% python3 -q
>>> import numpy as np
>>> np.set_printoptions(suppress=True, linewidth=160)
>>> def rnd(a):
...     return np.round(a, 3) + 0
... 
>>> M = np.loadtxt("case0.csv", delimiter=",")
>>> print(M)
[[ 2.03   0.942  2.99  -0.041  0.991  2.912]
 [ 2.067  0.916  2.879 -0.001  1.013  2.98 ]
 [ 1.998  1.065  3.    -0.082  1.02   2.958]
 [ 2.113  1.025  2.988 -0.072  0.958  2.998]
 [ 2.019  1.004  2.957 -0.038  0.993  3.044]
 [ 2.062  1.016  3.009  0.035  1.078  3.009]
 [ 1.973  1.002  2.981 -0.036  1.041  2.862]
 [ 1.89   0.967  2.957  0.053  1.001  2.973]
 [ 2.031  0.931  3.014  0.056  0.946  3.042]
 [ 1.879  1.046  2.999 -0.037  1.004  3.096]
 [ 2.037  1.014  2.947  0.077  1.069  3.007]
 [ 2.025  1.002  3.046 -0.049  0.988  3.092]
 [ 2.011  1.051  2.951  0.056  1.092  3.049]
 [ 1.968  1.025  3.037 -0.067  1.12   2.999]
 [ 0.041 -0.125  2.992 -0.032  0.957  0.977]
 [-0.102 -0.04   2.992  0.049  1.034  0.971]
 [-0.025  0.013  3.052 -0.052  0.997  1.108]
 [-0.008  0.086  3.034  0.049  1.013  0.93 ]
 [-0.023 -0.037  2.988 -0.041  1.041  0.942]
 [-0.016 -0.018  3.031  0.027  1.031  0.925]
 [-0.026  0.045  3.053 -0.062  0.932  1.032]
 [ 0.034  0.016  3.108  0.     0.994  1.09 ]
 [-0.023  0.092  3.049  0.067  0.941  0.945]
 [-0.039  0.055  2.88   0.07   1.052  0.979]
 [-0.012  0.006  3.066  0.041  0.925  0.934]
 [-0.008  0.053  2.983  0.008  1.023  1.026]
 [ 0.064 -0.032  3.062  0.091  0.94   1.044]
 [ 0.058 -0.034  2.948 -0.013  1.029  1.113]]
>>> dist = np.linalg.norm(M[:, None] - M[None], axis=-1)
>>> print(dist.mean(axis=1).argmax())
15
>>> print(np.flatnonzero(dist[27] < dist.mean() / 2))
[14 15 16 17 18 19 20 21 22 23 24 25 26 27]
>>> print(rnd(dist[:5, :5]))
[[0.    0.145 0.145 0.152 0.15 ]
 [0.145 0.    0.221 0.185 0.148]
 [0.145 0.221 0.    0.143 0.127]
 [0.152 0.185 0.143 0.    0.121]
 [0.15  0.148 0.127 0.121 0.   ]]
>>> C = M[[17, 13]].astype(float)
>>> for _ in range(5):
...     z = np.linalg.norm(M[:, None] - C, axis=-1).argmin(axis=1)
...     C = np.array([M[z == j].mean(axis=0) for j in range(2)])
... 
>>> print(z)
[1 1 1 1 1 1 1 1 1 1 1 1 1 1 0 0 0 0 0 0 0 0 0 0 0 0 0 0]
>>> print(rnd(C))
[[-0.006  0.006  3.017  0.014  0.993  1.001]
 [ 2.007  1.     2.983 -0.01   1.022  3.002]]
>>> A2 = np.c_[M[:, :3] @ np.array([[2, 1, 0], [1, 2, -2], [1, 0, 1]]), np.array([0, 4, 6, -4, 3, -7, -8, 6, -7, 4, -8, 9, -7, -6, -7, 8, -4, 3, 3, -3, -7, -2, -4, 2, 6, 3, 1, 4])]
>>> print(rnd(A2))
[[ 7.992  3.914  1.106  0.   ]
 [ 7.929  3.899  1.047  4.   ]
 [ 8.061  4.128  0.87   6.   ]
 [ 8.239  4.163  0.938 -4.   ]
 [ 7.999  4.027  0.949  3.   ]
 [ 8.149  4.094  0.977 -7.   ]
 [ 7.929  3.977  0.977 -8.   ]
 [ 7.704  3.824  1.023  6.   ]
 [ 8.007  3.893  1.152 -7.   ]
 [ 7.803  3.971  0.907  4.   ]
 [ 8.035  4.065  0.919 -8.   ]
 [ 8.098  4.029  1.042  9.   ]
 [ 8.024  4.113  0.849 -7.   ]
 [ 7.998  4.018  0.987 -6.   ]
 [ 2.949 -0.209  3.242 -7.   ]
 [ 2.748 -0.182  3.072  8.   ]
 [ 3.015  0.001  3.026 -4.   ]
 [ 3.104  0.164  2.862  3.   ]
 [ 2.905 -0.097  3.062  3.   ]
 [ 2.981 -0.052  3.067 -3.   ]
 [ 3.046  0.064  2.963 -7.   ]
 [ 3.192  0.066  3.076 -2.   ]
 [ 3.095  0.161  2.865 -4.   ]
 [ 2.857  0.071  2.77   2.   ]
 [ 3.048  0.     3.054  6.   ]
 [ 3.02   0.098  2.877  3.   ]
 [ 3.158  0.     3.126  1.   ]
 [ 3.03  -0.01   3.016  4.   ]]
>>> print(np.linalg.matrix_rank(np.c_[M, A2]))
7
>>> print(rnd(np.linalg.lstsq(M, A2[:, 0])[0]))
[2. 1. 1. 0. 0. 0.]
>>> print(np.linalg.matrix_rank(A2))
4
>>> print(rnd(np.linalg.norm(A2 - M @ np.linalg.lstsq(M, A2)[0], axis=0)))
[ 0.     0.     0.    26.936]
>>> F = np.array([[5.0, 0.0, 0.0, 4.0, 0.0, 0.0],
...     [0.0, 5.0, 4.0, 0.0, 4.0, 0.0],
...     [0.0, 4.0, 5.0, 0.0, 4.0, 0.0],
...     [4.0, 0.0, 0.0, 5.0, 0.0, 0.0],
...     [0.0, 4.0, 4.0, 0.0, 5.0, 0.0],
...     [0.0, 0.0, 0.0, 0.0, 0.0, 5.0]])
>>> W1 = np.array([[2, 4, -4],
...     [9, -2, -4],
...     [-5, -3, 8],
...     [-4, -8, -9],
...     [8, -7, 7],
...     [1, 5, 2]])
>>> coef = np.array([1, 3, 2])
>>> H = np.maximum(F @ W1 + coef, 0)
>>> print(np.linalg.matrix_rank(H))
3
>>> print(H)
[[ 0.  0.  0.]
 [58.  0. 42.]
 [44.  0. 54.]
 [ 0.  0.  0.]
 [57.  0. 53.]
 [ 6. 28. 12.]]
>>> print(rnd((H > 0).mean(axis=0)))
[0.667 0.167 0.667]
>>> C = np.array([[0, -4, 5], [-4, -3, -3], [0, -1, -5]])
>>> print((H @ C).round(6).argmax(axis=1))
[0 2 0 0 2 0]
>>> print(W1 @ C)
[[-16 -16  18]
 [  8 -26  71]
 [ 12  21 -56]
 [ 32  49  49]
 [ 28 -18  26]
 [-20 -21 -20]]
>>> print(H @ C)
[[   0.    0.    0.]
 [   0. -274.   80.]
 [   0. -230.  -50.]
 [   0.    0.    0.]
 [   0. -281.   20.]
 [-112. -120. -114.]]
>>> T = np.stack([F, -3 * F, F[::-1]])
>>> print((T @ F.T).shape)
(3, 6, 6)
>>> print(T.sum(axis=0))
[[-10.   0.   0.  -8.   0.   5.]
 [  0.  -6.  -4.   0.  -3.   0.]
 [  4.  -8. -10.   5.  -8.   0.]
 [ -8.   4.   5. -10.   4.   0.]
 [  0.  -3.  -4.   0.  -6.   0.]
 [  5.   0.   0.   4.   0. -10.]]
>>> print(rnd(np.linalg.det(T)))
[   585. 426465.   -585.]
>>> print(np.linalg.matrix_rank(T))
[6 6 6]
